$ python -q
>>> import numpy as np
>>> import numpy.linalg as la
>>> np.set_printoptions(precision=1, suppress=True, linewidth=100)
>>> m1 = np.load("case7.npy")
>>> print(m1)
[[5. 1. 1. 1.]
 [1. 5. 1. 1.]
 [1. 1. 5. 1.]
 [1. 1. 1. 5.]]
>>> vals, vecs = la.eigh(m1)
>>> np.abs(vecs[:, -1])
array([0.5, 0.5, 0.5, 0.5])
>>> print(np.round(vals.sum(), 1), np.trace(m1))
20.0 20.0
>>> la.eigvalsh(m1 + -2 * np.eye(4))
array([2., 2., 2., 6.])
>>> vecs @ np.diag(vals) @ vecs.T
array([[5., 1., 1., 1.],
       [1., 5., 1., 1.],
       [1., 1., 5., 1.],
       [1., 1., 1., 5.]])
>>> vals
array([4., 4., 4., 8.])
>>> la.eigvalsh(m1 @ m1)
array([16., 16., 16., 64.])
>>> t = np.radians(15)
>>> R = np.eye(4)
>>> R[0, 0] = R[3, 3] = np.cos(t)
>>> R[0, 3], R[3, 0] = -np.sin(t), np.sin(t)
>>> print(R)
[[ 1.   0.   0.  -0.3]
 [ 0.   1.   0.   0. ]
 [ 0.   0.   1.   0. ]
 [ 0.3  0.   0.   1. ]]
>>> A2 = m1 @ R.T
>>> la.svd(m1, compute_uv=False), la.svd(A2, compute_uv=False)
(array([8., 4., 4., 4.]), array([8., 4., 4., 4.]))
>>> print(np.allclose(la.norm(m1, axis=1), la.norm(A2, axis=1)))
True
>>> W0 = np.array([[-3, 3, -3], [3, 2, 0], [-2, 2, 3], [-3, -2, 1]])
>>> W0[-1] = W0[0] + -1 * W0[1]
>>> W0
array([[-3,  3, -3],
       [ 3,  2,  0],
       [-2,  2,  3],
       [-6,  1, -3]])
>>> x = np.array([6, 8, -6])
>>> target = W0 @ x
>>> np.round(la.pinv(W0) @ W0, 1) + 0
array([[1., 0., 0.],
       [0., 1., 0.],
       [0., 0., 1.]])
>>> rng = np.random.default_rng(25)
>>> target = target + 0.3 * rng.normal(size=4)
>>> target
array([ 24.1,  34. , -14.2, -10.7])
>>> beta, *_ = la.lstsq(W0, target)
>>> beta
array([ 6.1,  8. , -6. ])
>>> labels = rng.permutation(3)
>>> A2 = W0[:, labels] * rng.choice([-1, 1], 3)
>>> A2
array([[-3, -3,  3],
       [ 0, -2, -3],
       [ 3, -2,  2],
       [-3, -1,  6]])
>>> U, _, VT = la.svd(W0.T @ A2)
>>> labels
array([2, 1, 0])
>>> x = np.array([1, 1, 1])
>>> target = A2 @ x
>>> la.solve(A2.T @ A2, A2.T @ target)
array([1., 1., 1.])
>>> target
array([-3, -5,  3,  2])
>>> target = target + 0.1 * rng.normal(size=4)
>>> target
array([-3.1, -4.8,  3.2,  2. ])
>>> beta, *_ = la.lstsq(A2, target)
>>> [round(float(la.norm(la.solve(A2.T @ A2 + lam * np.eye(3), A2.T @ target))), 2) for lam in (0, 1, 10, 100)]
[1.72, 1.61, 1.04, 0.24]
>>> print(round(float(la.norm(target - A2 @ beta)), 1))
0.1
>>> print(np.round(A2.T @ (target - A2 @ beta), 1) + 0)
[0. 0. 0.]
>>> beta
array([1. , 0.9, 1. ])
>>> J = np.load("m.npy")
>>> J
array([[ 1.,  5.,  0.],
       [ 5., -1.,  5.],
       [ 0.,  5.,  0.]])
>>> A2 = np.array([[3, 0, -3], [-1, 1, 2]])
>>> basis = np.kron(A2, J)
>>> print(basis)
[[  3.  15.   0.   0.   0.   0.  -3. -15.  -0.]
 [ 15.  -3.  15.   0.  -0.   0. -15.   3. -15.]
 [  0.  15.   0.   0.   0.   0.  -0. -15.  -0.]
 [ -1.  -5.  -0.   1.   5.   0.   2.  10.   0.]
 [ -5.   1.  -5.   5.  -1.   5.  10.  -2.  10.]
 [ -0.  -5.  -0.   0.   5.   0.   0.  10.   0.]]
>>> la.matrix_rank(basis)
np.int64(6)
>>> print(np.round(la.norm(basis, 2), 1), round(float(la.norm(A2, 2) * la.norm(J, 2)), 1))
35.2 35.2
>>> x = np.array([4, 5, 4])
>>> print((J @ x).argmax())
1
>>> la.norm(J @ x) <= la.norm(J, 2) * la.norm(x) + 1e-9
np.True_
>>> print(J @ x)
[29. 35. 25.]
>>> np.sign((J @ x).round(6))
array([1., 1., 1.])
>>> J @ np.eye(3)[1]
array([ 5., -1.,  5.])
>>> print(J * x)
[[ 4. 25.  0.]
 [20. -5. 20.]
 [ 0. 25.  0.]]
>>> q, vecs = la.qr(J[:, :1])[0], la.qr(J[:, 1:])[0]
>>> s = la.svd(q.T @ vecs, compute_uv=False)
>>> np.round(la.norm(q @ q.T - vecs @ vecs.T, 2), 1)
np.float64(1.0)
>>> def softmax(z):
...     e = np.exp(z - z.max(axis=-1, keepdims=True))
...     return e / e.sum(axis=-1, keepdims=True)
... 
>>> np.round(softmax(J[2]), 1) + 0
array([0., 1., 0.])
>>> np.round(softmax(10 * J[2]), 1) + 0
array([0., 1., 0.])
>>> scores = J @ J.T / np.sqrt(3)
>>> np.round(softmax(scores), 1) + 0
array([[0.6, 0. , 0.4],
       [0. , 1. , 0. ],
       [0.5, 0. , 0.5]])
>>> r0 = np.array([1, -2, -2])
>>> print(np.convolve(J[0], r0))
[  1.   3. -12. -10.   0.]
>>> np.array([np.convolve(row, r0, "same") for row in J])
array([[  3., -12., -10.],
       [-11.,  -3.,  -8.],
       [  5., -10., -10.]])
>>> F = np.diag(np.array([-1, 1, -1]))
>>> print(F)
[[-1  0  0]
 [ 0  1  0]
 [ 0  0 -1]]
>>> U, s = la.svd(F)
Traceback (most recent call last):
  File "<python-input-74>", line 1, in <module>
    U, s = la.svd(F)
    ^^^^
ValueError: too many values to unpack (expected 2)
>>> U, s, VT = la.svd(F, full_matrices=False)
>>> s
array([1., 1., 1.])
>>> print(U.T @ U)
[[1. 0. 0.]
 [0. 1. 0.]
 [0. 0. 1.]]
>>> np.cumsum(s ** 2) / np.sum(s ** 2)
array([0.3, 0.7, 1. ])
>>> (F + F.T) / 2
array([[-1.,  0.,  0.],
       [ 0.,  1.,  0.],
       [ 0.,  0., -1.]])
>>> print(np.allclose(F @ F.T, F.T @ F))
True
>>> np.allclose(F, F.T)
True
>>> la.matrix_power(F, 2)
array([[1, 0, 0],
       [0, 1, 0],
       [0, 0, 1]])
>>> round(la.det(F), 1)
np.float64(1.0)
>>> A2 = F[0, 0] * F[1:] - np.outer(F[1:, 0], F[0])
>>> A2
array([[ 0, -1,  0],
       [ 0,  0,  1]])
>>> print(np.flatnonzero(~A2.round(6).any(axis=1)))
[]
>>> q, vecs = la.qr(F[:, :2])[0], la.qr(F[:, 2:])[0]
>>> s = la.svd(q.T @ vecs, compute_uv=False)
>>> s
array([0.])
>>> A2 = np.array([[3, 2], [3, 3]])
>>> feats = np.kron(np.eye(2, dtype=int), A2)
>>> feats
array([[3, 2, 0, 0],
       [3, 3, 0, 0],
       [0, 0, 3, 2],
       [0, 0, 3, 3]])
>>> vals, vecs = la.eig(feats)
>>> print(np.sort(la.eigvals(feats @ feats)))
[ 0.3  0.3 29.7 29.7]
>>> np.round(feats @ vecs[:, 0] - vals[0] * vecs[:, 0], 1) + 0
array([0., 0., 0., 0.])
>>> np.sort(la.eigvals(feats.T))
array([0.6, 0.6, 5.4, 5.4])
>>> vals
array([5.4, 0.6, 5.4, 0.6])
>>> round(float(np.prod(vals)), 1)
9.0
>>> U, s, VT = la.svd(feats)
>>> np.argmax(s[:-1] / (s[1:] + 1e-6)) + 1
np.int64(2)
>>> s
array([5.5, 5.5, 0.5, 0.5])
>>> A2 = U[:, :2] @ np.diag(s[:2]) @ VT[:2]
>>> la.matrix_rank(feats, rtol=0.05)
np.int64(4)
>>> la.matrix_rank(A2)
np.int64(2)
>>> print(round(np.abs(feats - A2).max(), 1))
0.3
>>> q = feats.astype(float).copy()
>>> for j in range(4):
...     q[:, j] -= q[:, :j] @ (q[:, :j].T @ q[:, j])
...     q[:, j] /= la.norm(q[:, j])
... 
>>> np.round(q.T @ feats, 1) + 0
array([[4.2, 3.5, 0. , 0. ],
       [0. , 0.7, 0. , 0. ],
       [0. , 0. , 4.2, 3.5],
       [0. , 0. , 0. , 0.7]])
>>> x = np.array([-2, 5, 1, 9])
>>> target = m1 @ x
>>> target
array([ 5., 33., 17., 49.])
>>> la.solve(m1, target + m1[:, 3])
array([-2.,  5.,  1., 10.])
>>> arr = np.minimum.outer(np.arange(1, 4), np.arange(1, 4)) * 2
>>> arr
array([[2, 2, 2],
       [2, 4, 4],
       [2, 4, 6]])
>>> Lm = la.cholesky(arr)
>>> Lm
array([[1.4, 0. , 0. ],
       [1.4, 1.4, 0. ],
       [1.4, 1.4, 1.4]])
>>> print(arr / np.sqrt(np.outer(np.diag(arr), np.diag(arr))))
[[1.  0.7 0.6]
 [0.7 1.  0.8]
 [0.6 0.8 1. ]]
>>> round(float(np.prod(np.diag(Lm)) ** 2), 1), np.round(la.det(arr), 1)
(8.0, np.float64(8.0))
>>> vals, vecs = la.eig(arr)
>>> np.sort(la.eigvals(la.inv(arr)))
array([0.1, 0.8, 1.6])
>>> np.round(arr @ vecs[:, 0] - vals[0] * vecs[:, 0], 1) + 0
array([0., 0., 0.])
>>> np.round(np.prod(vals), 1)
np.float64(8.0)
>>> labels = rng.permutation(3)
>>> labels
array([0, 2, 1])
>>> A2 = J[labels][:, labels]
>>> np.trace(A2)
np.float64(0.0)
>>> print(A2)
[[ 1.  0.  5.]
 [ 0.  0.  5.]
 [ 5.  5. -1.]]
>>> np.sort(np.abs(la.eigvals(A2)))
array([0.5, 6.9, 7.4])
>>> A2 = arr / la.norm(arr, axis=1, keepdims=True)
>>> G = A2 @ A2.T
>>> G[0]
array([1. , 1. , 0.9])
>>> (np.abs(G) > 0.9).astype(int)
array([[1, 1, 1],
       [1, 1, 1],
       [1, 1, 1]])
>>> vals, vecs = la.eigh(arr)
>>> x = np.array([3, 1, 2])
>>> np.abs(arr).sum(axis=1).max(), np.round(np.abs(vals).max(), 1)
(np.int64(12), np.float64(10.1))
>>> print(x @ arr @ x / (x @ x), round(vals[0], 1), np.round(vals[-1], 1))
7.0 0.6 10.1
>>> print(vecs * np.abs(vals) @ vecs.T)
[[2. 2. 2.]
 [2. 4. 4.]
 [2. 4. 6.]]
>>> X = np.eye(3, dtype=int)[rng.permutation(3)] * np.array([2, 3, -2])
>>> X
array([[ 0,  3,  0],
       [ 0,  0, -2],
       [ 2,  0,  0]])
>>> A2 = la.inv(X)
>>> print(A2)
[[ 0.   0.   0.5]
 [ 0.3  0.   0. ]
 [-0.  -0.5 -0. ]]
>>> x = np.array([-6, 4, -5])
>>> target = A2 @ x
>>> beta, lr = np.zeros(3), 1 / la.norm(A2, 2) ** 2
>>> for i in range(25):
...     beta -= lr * A2.T @ (A2 @ beta - target)
...     if i % 5 == 0: print(i, round(la.norm(A2 @ beta - target), 1))
... 
0 1.1
5 0.1
10 0.0
15 0.0
20 0.0
>>> print(beta)
[-6.  4. -5.]
>>> np.round(la.cond(A2), 1)
np.float64(1.5)
